In [1]: import numpy as np

In [2]: import numpy.linalg as la

In [3]: np.set_printoptions(precision=1, suppress=True, linewidth=140, floatmode="fixed")

In [4]: def rd(a):
   ...:     return np.round(a, 1) + 0
   ...: 

In [5]: E = np.loadtxt("test3.csv", delimiter=",")

In [6]: rd(E)
Out[6]: 
array([[ -6.7,  -6.1,  -3.8, -25.3],
       [ -6.5,  -5.8,  -3.8, -24.6],
       [ -4.4,  -2.9,  -3.4, -16.9],
       [ -3.5,  -1.8,  -3.1, -13.6],
       [ -2.5,  -0.5,  -2.8,  -9.7],
       [ -2.2,  -0.1,  -2.7,  -8.4],
       [ -1.4,   0.7,  -2.3,  -5.0],
       [ -1.3,   0.8,  -2.3,  -4.6],
       [ -1.0,   1.0,  -2.0,  -3.2],
       [ -0.8,   1.1,  -1.8,  -2.1],
       [ -0.7,   1.0,  -1.6,  -1.4],
       [ -0.6,   0.8,  -1.2,  -0.7],
       [ -0.5,   0.7,  -1.1,  -0.5],
       [ -0.5,   0.5,  -0.8,  -0.3],
       [ -0.4,   0.4,  -0.8,  -0.2],
       [ -0.4,   0.3,  -0.6,  -0.2],
       [  2.5,   1.8,   1.1,   2.5],
       [  3.1,   2.5,   1.3,   3.3],
       [  3.9,   3.3,   1.5,   4.3],
       [  4.8,   4.4,   1.6,   5.7],
       [  5.2,   4.9,   1.7,   6.3],
       [ 14.1,  15.9,   2.8,  20.8],
       [ 16.5,  19.1,   3.0,  25.1],
       [ 21.0,  25.2,   3.3,  33.4],
       [ 26.1,  32.0,   3.7,  42.8],
       [ 26.4,  32.4,   3.7,  43.4],
       [ 30.7,  38.3,   3.9,  51.6]])

In [7]: d = la.norm(E[:, None] - E[None], axis=-1)

In [8]: np.unravel_index(d.round(6).argmax(), d.shape)
Out[8]: (np.int64(0), np.int64(26))

In [9]: d.mean(axis=1).argmax()
Out[9]: np.int64(26)

In [10]: d.shape
Out[10]: (27, 27)

In [11]: rd(la.norm(E, 2) / la.norm(E))
Out[11]: np.float64(1.0)

In [12]: np.argsort(-la.norm(E, axis=0).round(6), kind="stable")[:3]
Out[12]: array([3, 1, 0])

In [13]: Uu, s, VT = la.svd(E)

In [14]: np.argmax(s[:-1] / (s[1:] + 1e-6)) + 1
Out[14]: np.int64(3)

In [15]: Y = Uu[:, :3] @ np.diag(s[:3]) @ VT[:3]

In [16]: la.matrix_rank(E, rtol=0.05)
Out[16]: np.int64(2)

In [17]: la.matrix_rank(Y)
Out[17]: np.int64(3)

In [18]: Ac = E - E.mean(axis=0)

In [19]: vecs = la.svd(Ac)[2][:3]

In [20]: Y = Ac - Ac @ vecs.T @ vecs

In [21]: rd(np.cov(Ac @ vecs.T, rowvar=False))
Out[21]: 
array([[645.7,   0.0,   0.0],
       [  0.0,   7.1,   0.0],
       [  0.0,   0.0,   1.3]])

In [22]: rd(Y.std(axis=0))
Out[22]: array([0.0, 0.0, 0.0, 0.0])

In [23]: rd(np.diag(vecs.T @ vecs))
Out[23]: array([0.6, 0.8, 0.6, 1.0])

In [24]: feats = np.load("m.npy")

In [25]: feats
Out[25]: 
array([[ 5.1,  1.9, -0.4],
       [-4.8,  5.3, -2.9],
       [ 0.1,  1.1, -1.7],
       [ 0.7,  0.5,  8.6],
       [-1.6,  0.9, -0.4]])

In [26]: x = np.array([1, 3, 3])

In [27]: rhs = feats @ x

In [28]: rd(la.lstsq(feats, rhs)[0])
Out[28]: array([1.0, 3.0, 3.0])

In [29]: rd(rhs)
Out[29]: array([ 9.6,  2.4, -1.7, 28.0, -0.1])

In [30]: rd(la.solve(feats.T @ feats, feats.T @ rhs))
Out[30]: array([1.0, 3.0, 3.0])

In [31]: rd(la.pinv(feats) @ feats)
Out[31]: 
array([[1.0, 0.0, 0.0],
       [0.0, 1.0, 0.0],
       [0.0, 0.0, 1.0]])

In [32]: rng = np.random.default_rng(45)

In [33]: rhs = rhs + 0.1 * rng.normal(size=5)

In [34]: rd(rhs)
Out[34]: array([ 9.6,  2.3, -1.7, 28.1, -0.1])

In [35]: c, *_ = la.lstsq(feats, rhs)

In [36]: rd(feats.T @ (rhs - feats @ c))
Out[36]: array([0.0, 0.0, 0.0])

In [37]: rd(c)
Out[37]: array([1.0, 3.0, 3.0])

In [38]: c.round()
Out[38]: array([1.0, 3.0, 3.0])

In [39]: Y = np.array([[8, 7, 0], [-9, -4, 6]])

In [40]: basis = np.kron(Y, feats)

In [41]: rd(la.norm(basis, 2)), rd(la.norm(Y, 2) * la.norm(feats, 2))
Out[41]: (np.float64(149.3), np.float64(149.3))

In [42]: x = np.array([0, -2, 0])

In [43]: rhs = feats @ x

In [44]: c, lr = np.zeros(3), 1 / la.norm(feats, 2) ** 2

In [45]: for i in range(12):
    ...:     c -= lr * feats.T @ (feats @ c - rhs)
    ...:     if i % 2 == 0: print(i, round(la.norm(feats @ c - rhs), 1))
    ...: 
0 7.1
2 3.8
4 2.2
6 1.3
8 0.7
10 0.4

In [46]: rd(la.cond(feats))
Out[46]: np.float64(2.0)

In [47]: rd(la.norm(feats, "nuc"))
Out[47]: np.float64(21.8)

In [48]: rd(la.norm(feats[0], 1)), rd(la.norm(feats[0], np.inf))
Out[48]: (np.float64(7.4), np.float64(5.1))

In [49]: rd(la.norm(feats, axis=0))
Out[49]: array([7.2, 5.8, 9.3])

In [50]: J = np.load("out14.npy")

In [51]: J
Out[51]: 
array([[ 1.0, -2.0, -4.0, -2.0, -4.0],
       [-2.0, -2.0,  2.0,  1.0,  2.0],
       [-4.0,  2.0,  1.0,  2.0,  4.0],
       [-2.0,  1.0,  2.0, -2.0,  2.0],
       [-4.0,  2.0,  4.0,  2.0,  1.0]])

In [52]: q = J.astype(float).copy()

In [53]: for j in range(5):
    ...:     q[:, j] -= q[:, :j] @ (q[:, :j].T @ q[:, j])
    ...:     q[:, j] /= la.norm(q[:, j])
    ...: 

In [54]: rd(q)
Out[54]: 
array([[ 0.2, -0.5, -0.7, -0.3, -0.4],
       [-0.3, -0.8,  0.3,  0.1,  0.2],
       [-0.6,  0.1, -0.6,  0.3,  0.4],
       [-0.3,  0.1,  0.1, -0.9,  0.2],
       [-0.6,  0.1,  0.2,  0.1, -0.7]])

In [55]: q, vecs = la.qr(J[:, :3])[0], la.qr(J[:, 3:])[0]

In [56]: s = la.svd(q.T @ vecs, compute_uv=False)

In [57]: rd(s)
Out[57]: array([0.9, 0.0])

In [58]: (s > 0.9).sum()
Out[58]: np.int64(0)

In [59]: rd(np.degrees(np.arccos(s.clip(0, 1))))
Out[59]: array([31.6, 90.0])

In [60]: z = rng.permutation(5)

In [61]: z
Out[61]: array([4, 0, 2, 1, 3])

In [62]: Y = J[z][:, z]

In [63]: rd(la.det(Y)), rd(la.det(J[z]))
Out[63]: (np.float64(891.0), np.float64(-891.0))

In [64]: np.diag(Y)
Out[64]: array([ 1.0,  1.0,  1.0, -2.0, -2.0])

In [65]: Y
Out[65]: 
array([[ 1.0, -4.0,  4.0,  2.0,  2.0],
       [-4.0,  1.0, -4.0, -2.0, -2.0],
       [ 4.0, -4.0,  1.0,  2.0,  2.0],
       [ 2.0, -2.0,  2.0, -2.0,  1.0],
       [ 2.0, -2.0,  2.0,  1.0, -2.0]])

In [66]: rd(la.det(J[::-1]))
Out[66]: np.float64(891.0)

In [67]: rd(la.eigvals(J).sum().real)
Out[67]: np.float64(-1.0)

In [68]: rd(la.det(2 * J)), rd(la.det(J))
Out[68]: (np.float64(28512.0), np.float64(891.0))

In [69]: np.kron(np.eye(2, dtype=int), J)
Out[69]: 
array([[ 1.0, -2.0, -4.0, -2.0, -4.0,  0.0, -0.0, -0.0, -0.0, -0.0],
       [-2.0, -2.0,  2.0,  1.0,  2.0, -0.0, -0.0,  0.0,  0.0,  0.0],
       [-4.0,  2.0,  1.0,  2.0,  4.0, -0.0,  0.0,  0.0,  0.0,  0.0],
       [-2.0,  1.0,  2.0, -2.0,  2.0, -0.0,  0.0,  0.0, -0.0,  0.0],
       [-4.0,  2.0,  4.0,  2.0,  1.0, -0.0,  0.0,  0.0,  0.0,  0.0],
       [ 0.0, -0.0, -0.0, -0.0, -0.0,  1.0, -2.0, -4.0, -2.0, -4.0],
       [-0.0, -0.0,  0.0,  0.0,  0.0, -2.0, -2.0,  2.0,  1.0,  2.0],
       [-0.0,  0.0,  0.0,  0.0,  0.0, -4.0,  2.0,  1.0,  2.0,  4.0],
       [-0.0,  0.0,  0.0, -0.0,  0.0, -2.0,  1.0,  2.0, -2.0,  2.0],
       [-0.0,  0.0,  0.0,  0.0,  0.0, -4.0,  2.0,  4.0,  2.0,  1.0]])

In [70]: F = np.load("run4.npy")

In [71]: F
Out[71]: 
array([[  2.1,   1.1,  -0.5, -11.0],
       [ 19.4,  10.6,  -4.4,  -6.5],
       [ -0.4,   0.2,  -0.2,  -6.7],
       [-12.5,  -7.3,   2.8,   5.0],
       [  2.1,   2.5,  -0.3, -12.8],
       [  4.1,   2.8,  -1.6,  -7.8],
       [-17.7,  -9.3,   4.3,  -2.8],
       [ 21.2,  13.2,  -5.4, -22.3],
       [ -7.0,  -3.9,   1.4,   0.5],
       [-13.4,  -9.4,   4.3,  21.4],
       [ -8.1,  -3.8,   1.3,  -1.8],
       [-18.6, -11.6,   5.2,  19.3],
       [ 13.4,   8.8,  -3.7, -17.8],
       [ 14.8,   8.1,  -3.7,  -7.1],
       [  4.7,   3.5,  -1.1,  -6.6],
       [-13.6,  -8.9,   3.5,  23.2],
       [-16.9,  -9.7,   4.1,  13.8],
       [ -3.9,  -0.5,   0.1, -13.2],
       [-16.9,  -9.4,   4.3,   9.5],
       [  4.8,   2.5,  -0.9,  -1.4],
       [-21.7, -12.6,   5.5,   9.9],
       [ -9.1,  -5.9,   2.5,  16.9],
       [-10.0,  -5.3,   2.3,  -5.9],
       [ -4.4,  -3.7,   1.5,  11.0],
       [-14.9,  -6.8,   4.2,  -4.0],
       [ -0.2,   0.5,   0.4,  -1.9],
       [-11.7,  -6.4,   3.1,   2.5],
       [ 17.1,  10.1,  -4.6, -11.1],
       [ 10.5,   4.7,  -2.4,   7.3],
       [-18.0, -11.9,   4.5,  25.7],
       [ -8.6,  -3.7,   1.6, -10.6]])

In [72]: z = rng.permutation(4)

In [73]: Y = F[:, z] * rng.choice([-1, 1], 4)

In [74]: Y
Out[74]: 
array([[  0.5, -11.0,   2.1,   1.1],
       [  4.4,  -6.5,  19.4,  10.6],
       [  0.2,  -6.7,  -0.4,   0.2],
       [ -2.8,   5.0, -12.5,  -7.3],
       [  0.3, -12.8,   2.1,   2.5],
       [  1.6,  -7.8,   4.1,   2.8],
       [ -4.3,  -2.8, -17.7,  -9.3],
       [  5.4, -22.3,  21.2,  13.2],
       [ -1.4,   0.5,  -7.0,  -3.9],
       [ -4.3,  21.4, -13.4,  -9.4],
       [ -1.3,  -1.8,  -8.1,  -3.8],
       [ -5.2,  19.3, -18.6, -11.6],
       [  3.7, -17.8,  13.4,   8.8],
       [  3.7,  -7.1,  14.8,   8.1],
       [  1.1,  -6.6,   4.7,   3.5],
       [ -3.5,  23.2, -13.6,  -8.9],
       [ -4.1,  13.8, -16.9,  -9.7],
       [ -0.1, -13.2,  -3.9,  -0.5],
       [ -4.3,   9.5, -16.9,  -9.4],
       [  0.9,  -1.4,   4.8,   2.5],
       [ -5.5,   9.9, -21.7, -12.6],
       [ -2.5,  16.9,  -9.1,  -5.9],
       [ -2.3,  -5.9, -10.0,  -5.3],
       [ -1.5,  11.0,  -4.4,  -3.7],
       [ -4.2,  -4.0, -14.9,  -6.8],
       [ -0.4,  -1.9,  -0.2,   0.5],
       [ -3.1,   2.5, -11.7,  -6.4],
       [  4.6, -11.1,  17.1,  10.1],
       [  2.4,   7.3,  10.5,   4.7],
       [ -4.5,  25.7, -18.0, -11.9],
       [ -1.6, -10.6,  -8.6,  -3.7]])

In [75]: Uu, _, VT = la.svd(F.T @ Y)

In [76]: rd(Uu @ VT)
Out[76]: 
array([[ 0.0,  0.0,  1.0,  0.0],
       [ 0.0,  0.0,  0.0,  1.0],
       [-1.0,  0.0,  0.0,  0.0],
       [ 0.0,  1.0,  0.0,  0.0]])

In [77]: rd(la.lstsq(F, Y)[0])
Out[77]: 
array([[ 0.0,  0.0,  1.0,  0.0],
       [ 0.0,  0.0,  0.0,  1.0],
       [-1.0,  0.0,  0.0,  0.0],
       [ 0.0,  1.0,  0.0,  0.0]])

In [78]: Ac = F - F.mean(axis=0)

In [79]: vecs = la.svd(Ac)[2][:2]

In [80]: Y = Ac - Ac @ vecs.T @ vecs

In [81]: rd(np.cov(Ac @ vecs.T, rowvar=False))
Out[81]: 
array([[317.5,   0.0],
       [  0.0,  55.7]])
